In [1]: import numpy as np

In [2]: np.set_printoptions(suppress=True, linewidth=200)

In [3]: tidy = lambda a: np.round(a, 2) + 0

In [4]: rng = np.random.default_rng(55)

In [5]: z = rng.integers(0, 2, 5)

In [6]: data = np.triu((z[:, None] == z) & (rng.random((5, 5)) < 0.8), 1).astype(int)

In [7]: data += data.T

In [8]: print(data)
[[0 1 1 1 0]
 [1 0 1 1 0]
 [1 1 0 1 0]
 [1 1 1 0 0]
 [0 0 0 0 0]]

In [9]: # 2 blocks once reordered

In [10]: ev, V = np.linalg.eigh(data)

In [11]: np.unique(ev.round(6) + 0, return_counts=True)[1]
Out[11]: array([3, 1, 1])

In [12]: tidy(V.T @ data @ V)
Out[12]: 
array([[-1.,  0.,  0.,  0.,  0.],
       [ 0., -1.,  0.,  0.,  0.],
       [ 0.,  0., -1.,  0.,  0.],
       [ 0.,  0.,  0.,  0.,  0.],
       [ 0.,  0.,  0.,  0.,  3.]])

In [13]: tidy(np.abs(V[:, -1]))
Out[13]: array([0.5, 0.5, 0.5, 0.5, 0. ])

In [14]: feats = np.load("arr.npy")

In [15]: feats
Out[15]: 
array([[ 2,  0,  0, -1],
       [ 0,  4, -3,  2],
       [ 0, -3, -2, -2],
       [-1,  2, -2, -2]])

In [16]: ev, V = np.linalg.eig(feats)

In [17]: print(tidy(np.sort(np.linalg.eigvals(np.linalg.inv(feats)))))
[-0.47 -0.24  0.16  0.46]

In [18]: tidy(np.prod(ev))
Out[18]: np.float64(117.0)

In [19]: blk = np.stack([feats, 3 * feats, feats[::-1]])

In [20]: print(tidy(np.linalg.det(blk)))
[ 117. 9477.  117.]

In [21]: print(np.linalg.matrix_rank(blk))
[4 4 4]

In [22]: blk.sum(axis=0)
Out[22]: 
array([[  7,   2,  -2,  -6],
       [  0,  13, -14,   6],
       [  0,  -8, -11,  -6],
       [ -2,   8,  -8,  -9]])

In [23]: print((blk @ feats.T).shape)
(3, 4, 4)

In [24]: np.linalg.matrix_rank(blk.reshape(3, -1))
Out[24]: np.int64(2)
